In [1]: import numpy as np

In [2]: np.set_printoptions(precision=1, suppress=True, linewidth=140)

In [3]: F = np.load("case1.npy")

In [4]: print(F)
[[ 2  1  1  0 -2]
 [ 0  3 -1  0  1]
 [ 3  3  0  3  2]
 [ 1  6  0  1  4]
 [ 2  5  0 -2  3]
 [ 1  8  3 -1  5]
 [ 3  9  5 -3  8]
 [ 2  7  2 -5  9]
 [ 0  6  0 -5  9]
 [ 1  3  2 -3 10]
 [-2  3  2 -5  9]
 [-3  0  3 -5 11]
 [-3 -3  0 -4 10]]

In [5]: Xs = F - F.mean(axis=0)

In [6]: evecs = np.linalg.svd(Xs)[2][:2]

In [7]: Y = Xs - Xs @ evecs.T @ evecs

In [8]: print(np.round(np.cov(Xs @ evecs.T, rowvar=False), 1) + 0)
[[24.8  0. ]
 [ 0.  13.6]]

In [9]: print(round(float(np.linalg.norm(Y) / np.linalg.norm(Xs)), 1))
0.3

In [10]: print(Y.std(axis=0))
[0.9 0.5 1.2 1.1 0.7]

In [11]: print(np.diag(evecs.T @ evecs))
[0.2 0.8 0.1 0.2 0.7]

In [12]: dist = np.linalg.norm(F[:, None] - F[None], axis=-1)

In [13]: print(dist[0])
[ 0.   4.6  5.6  8.   6.8 10.2 13.8 13.5 13.3 12.6 12.9 15.  14.2]

In [14]: print(np.flatnonzero(dist[0] < dist.mean() / 2))
[0]

In [15]: print(np.unravel_index(dist.round(6).argmax(), dist.shape))
(np.int64(0), np.int64(11))

In [16]: print(np.linalg.matrix_rank(dist ** 2))
7

In [17]: J = np.load("m.npy")

In [18]: print(J.round(1) + 0)
[[  1.4   8.7  -2.   37.6 -18.3]
 [  2.5   4.7  -1.4  31.1 -15.5]
 [  2.8   3.3  -1.1  28.7 -14.4]
 [  4.   -2.4  -0.2  16.8  -9.2]
 [  3.9  -4.3   0.   10.4  -6.3]
 [  3.8  -4.5   0.1   9.5  -5.8]
 [  3.   -4.5   0.1   5.   -3.6]
 [  2.8  -4.3   0.1   4.3  -3.2]
 [ -0.2   0.4   0.1  -0.2   0.3]
 [ -0.4   0.9   0.5  -0.7   1. ]
 [ -0.3   0.9   0.7  -1.    1.4]
 [  0.9  -1.    2.2  -2.7   3.1]
 [  7.3 -12.4   6.9  -9.4   7.9]
 [  8.7 -15.1   7.8 -10.9   8.8]
 [ 11.9 -21.    9.8 -14.3  10.9]
 [ 15.5 -27.9  12.1 -18.3  13.1]
 [ 17.6 -32.1  13.4 -20.7  14.5]
 [ 26.6 -49.5  18.8 -30.9  20.1]]

In [19]: U, sig, Vh = np.linalg.svd(J)

In [20]: print(np.argmax(sig[:-1] / (sig[1:] + 1e-6)) + 1)
3

In [21]: print(sig.round(1) + 0)
[113.3  52.6   6.9   0.    0. ]

In [22]: Y = U[:, :3] @ np.diag(sig[:3]) @ Vh[:3]

In [23]: print(round(np.linalg.norm(J - Y, 2), 1), round(sig[3], 1))
0.0 0.0

In [24]: print(np.linalg.matrix_rank(J, rtol=0.05))
3

In [25]: rng = np.random.default_rng(42)

In [26]: ang = rng.uniform(0, 2 * np.pi, 27)

In [27]: O, _ = np.linalg.qr(np.array([[0.1, -0.1], [-0.3, -1.5], [0.4, 0.6], [-0.6, -0.5], [-1.0, -0.5]]))

In [28]: mat = 20 * np.c_[np.cos(ang), np.sin(ang)] @ O.T

In [29]: print(mat)
[[  2.6  18.9  -4.4   0.7  -3.8]
 [  0.4 -11.3   7.1  -8.5 -12.2]
 [  1.2  17.3  -6.7   5.4   5.1]
 [  3.2  15.9  -1.3  -3.7 -11. ]
 [ -2.9  -6.4  -3.2   8.2  16.5]
 [ -1.1   7.5  -6.8   9.2  14.6]
 [  2.8  18.7  -4.   -0.1  -5.1]
 [  2.5  19.   -4.9   1.4  -2.5]
 [ -3.2 -10.   -1.8   7.1  15.4]
 [  0.6 -10.1   7.1  -8.8 -13. ]
 [ -1.  -16.6   6.9  -6.   -6.3]
 [ -0.1  12.4  -7.2   8.1  11.3]
 [  3.2  11.6   1.1  -6.4 -14.6]
 [  1.9  18.6  -5.9   3.5   1.4]
 [  0.5 -10.8   7.1  -8.6 -12.6]
 [ -3.1 -17.6   2.6   2.1   8.4]
 [  2.4   1.8   4.7  -9.1 -16.9]
 [ -2.6  -2.9  -4.4   9.   16.9]
 [  1.8  18.5  -6.1   3.8   1.9]
 [  3.2  10.4   1.7  -6.9 -15.2]
 [  2.8  18.7  -3.8  -0.2  -5.4]
 [ -1.3 -17.5   6.6  -5.2  -4.7]
 [ -1.    8.   -6.8   9.1  14.3]
 [  0.6  15.2  -7.1   6.9   8.4]
 [  2.6  19.   -4.6   1.   -3.3]
 [ -3.2 -15.7   1.2   3.9  11.2]
 [  0.9  -8.4   6.9  -9.1 -14.1]]

In [30]: # rows and columns are dependent

In [31]: print(mat.shape)
(27, 5)

In [32]: print(np.round(np.linalg.norm(mat), 1))
103.9

In [33]: print(mat.mean(axis=0))
[ 0.5  3.9 -1.   0.3 -0.6]

In [34]: print(np.round(np.abs(mat).max(), 1))
19.0

In [35]: print(np.round(np.linalg.svd(mat, compute_uv=False), 1) + 0)
[79.  67.6  0.   0.   0. ]

In [36]: print(np.unravel_index(np.abs(mat).argmax(), mat.shape))
(np.int64(7), np.int64(1))

In [37]: dist = np.linalg.norm(J[:, None] - J[None], axis=-1)

In [38]: print(np.flatnonzero(dist[0] < dist.mean() / 2))
[0 1 2]

In [39]: print(dist[:5, :5])
[[ 0.   8.2 11.2 25.4 32.6]
 [ 8.2  0.   3.  17.3 24.5]
 [11.2  3.   0.  14.2 21.5]
 [25.4 17.3 14.2  0.   7.3]
 [32.6 24.5 21.5  7.3  0. ]]

In [40]: print(np.linalg.norm(J - J.mean(axis=0), axis=1))
[44.5 36.4 33.4 19.4 12.4 11.6  8.2  8.  12.1 12.6 12.6 11.  14.4 17.2 24.3 33.  38.4 61.3]

In [41]: print(dist.shape)
(18, 18)

In [42]: Xs = F - F.mean(axis=0)

In [43]: U, sig, Vh = np.linalg.svd(Xs, full_matrices=False)

In [44]: print(np.round(sig ** 2 / (sig ** 2).sum(), 1) + 0)
[0.6 0.3 0.  0.  0. ]

In [45]: print((np.sign(U[:, 0]) == np.sign(U[0, 0])).astype(int))
[1 1 1 1 1 1 0 0 0 0 0 0 0]

In [46]: Y = mat / np.sqrt((mat ** 2).mean(axis=1, keepdims=True))

In [47]: print(np.linalg.matrix_rank(mat - mat.mean(axis=1, keepdims=True)))
2

In [48]: Xs = mat - mat.mean(axis=0)

In [49]: U, sig, Vh = np.linalg.svd(Xs, full_matrices=False)

In [50]: print(np.linalg.matrix_rank(Xs))
2

In [51]: print(Vh[0] * np.sign(Vh[0, np.abs(Vh[0]).argmax()]))
[ 0.1  0.9 -0.3  0.3  0.3]

In [52]: print(np.abs(Vh[0]).argmax())
1

In [53]: print(np.round(Xs.mean(axis=0), 1) + 0)
[0. 0. 0. 0. 0.]

In [54]: print((np.sign(U[:, 0]) == np.sign(U[0, 0])).astype(int))
[1 0 1 1 0 1 1 1 0 0 0 1 1 1 0 0 0 1 1 0 1 0 1 1 1 0 0]

In [55]: E = np.loadtxt("run4.csv", delimiter=",")

In [56]: print(E)
[[ 0.1  0.4  0.7 -0.8 -0.8]
 [-0.8  1.  -0.3  1.   0.7]
 [ 1.   0.1 -1.   0.9  1. ]
 [-0.7  0.3  0.4  0.5 -0.8]
 [ 0.9 -0.9 -0.7 -0.8  0.9]
 [-1.   0.7  1.   0.5 -1. ]
 [-0.6  0.6  1.  -1.  -1. ]
 [ 0.9 -0.4 -0.9  0.5  1. ]
 [ 0.3 -0.1 -1.   1.   1. ]
 [ 0.9 -0.8 -1.   0.8  1. ]
 [-0.9  0.   0.2  0.8 -0.9]
 [ 1.  -0.2 -1.   0.7  1. ]
 [-0.9 -0.2  1.  -1.  -1. ]
 [-1.   0.9  1.   0.6 -1. ]
 [ 1.  -0.3 -1.   0.   1. ]
 [ 1.  -0.7 -0.8 -0.5  1. ]
 [ 0.   0.4 -0.1  0.4  0.3]
 [-1.   0.2  1.  -1.  -1. ]
 [ 0.7 -0.7 -0.5 -0.4  0.8]
 [-0.9  0.2  0.3  0.9 -0.9]
 [ 0.8 -0.7  0.1 -0.9  0.1]
 [ 0.7  0.5 -0.9  0.9  1. ]
 [-0.1 -1.  -0.7  0.2  0.1]
 [-0.6 -0.7 -0.5  0.7 -0.1]
 [ 0.8  0.5 -0.7  0.7  1. ]
 [-0.6  0.7 -0.3  1.   0.4]
 [-0.9 -0.6 -0.7  1.  -0.3]
 [ 0.9 -0.3  0.4 -1.   0.3]
 [ 0.3  0.3 -1.   1.   1. ]]

In [57]: dist = np.linalg.norm(E[:, None] - E[None], axis=-1)

In [58]: print((dist + 1e9 * np.eye(29)).round(6).argmin(axis=1))
[ 6 25 11 19 15 13 17 11 28  7 19  7 17  5  7  4 25 12 15 10 27 24 23 26 21  1 23 20  8]

In [59]: print(np.unravel_index(dist.round(6).argmax(), dist.shape))
(np.int64(9), np.int64(17))

In [60]: print(np.linalg.norm(E - E.mean(axis=0), axis=1))
[1.7 1.6 1.6 1.4 1.8 2.1 2.3 1.5 1.4 1.7 1.6 1.6 2.3 2.2 1.5 1.7 0.5 2.3 1.3 1.7 1.5 1.5 1.1 1.1 1.4 1.3 1.5 1.6 1.4]

In [61]: print(np.linalg.matrix_rank(dist ** 2))
7

In [62]: print(np.flatnonzero(dist[27] < dist.mean() / 2))
[20 27]

In [63]: print(dist.shape)
(29, 29)

In [64]: data = np.load("test9.npy")

In [65]: print(data)
[[-0.5  0.   0.   0.  -0.9]
 [ 0.   1.   0.   0.   0. ]
 [ 0.   0.   1.   0.   0. ]
 [ 0.   0.   0.   1.   0. ]
 [ 0.9  0.   0.   0.  -0.5]]

In [66]: Y = data + rng.integers(-2, 3, (5, 1)) @ rng.integers(-2, 3, (1, 5))

In [67]: print(Y)
[[-0.5  0.   0.   0.  -0.9]
 [-2.  -3.  -2.   2.  -4. ]
 [ 0.   0.   1.   0.   0. ]
 [-2.  -4.  -2.   3.  -4. ]
 [ 1.9  2.   1.  -1.   1.5]]

In [68]: print(np.round(np.linalg.svd(Y - data, compute_uv=False), 1) + 0)
[9.9 0.  0.  0.  0. ]

In [69]: print(np.abs(Y - data).sum(axis=1))
[ 0. 14.  0. 14.  7.]

In [70]: print(np.linalg.matrix_rank(Y - data, tol=1e-8))
1

In [71]: m1 = np.loadtxt("a.csv", delimiter=",")

In [72]: print(m1.round(1) + 0)
[[0.  0.  0.2]
 [0.  0.  0.2]
 [0.2 0.2 0.9]]

In [73]: print(round(np.abs(np.linalg.eigvals(m1)).max(), 1))
1.0

In [74]: print(np.round(np.linalg.matrix_power(m1, 2), 1) + 0)
[[0.  0.  0.2]
 [0.  0.  0.2]
 [0.2 0.2 0.9]]

In [75]: print(np.round(m1 @ m1, 1) + 0)
[[0.  0.  0.2]
 [0.  0.  0.2]
 [0.2 0.2 0.9]]

In [76]: ev, evecs = np.linalg.eigh(m1)

In [77]: print(np.round(np.linalg.svd(m1, compute_uv=False), 1) + 0)
[1. 0. 0.]

In [78]: print(np.linalg.eigvalsh(m1 + 2 * np.eye(3)))
[2. 2. 3.]

In [79]: print(ev.round(1) + 0)
[0. 0. 1.]

In [80]: print(np.round(evecs @ np.diag(ev) @ evecs.T, 1) + 0)
[[0.  0.  0.2]
 [0.  0.  0.2]
 [0.2 0.2 0.9]]

In [81]: print(round(ev.sum(), 1), np.trace(m1))
1.0 1.0

In [82]: print(np.abs(evecs[:, -1]))
[0.2 0.2 1. ]

In [83]: print(np.round(np.linalg.eigvalsh(m1 @ m1), 1) + 0)
[0. 0. 1.]

In [84]: rank = np.linalg.matrix_rank(m1)

In [85]: print(rank)
1

In [86]: null = np.linalg.svd(m1)[2][rank:].T

In [87]: print([int(np.linalg.matrix_rank(m1[:, :j + 1])) for j in range(3)])
[1, 1, 1]

In [88]: print(np.linalg.matrix_rank(m1.T @ m1), np.linalg.matrix_rank(m1 @ m1.T))
1 1
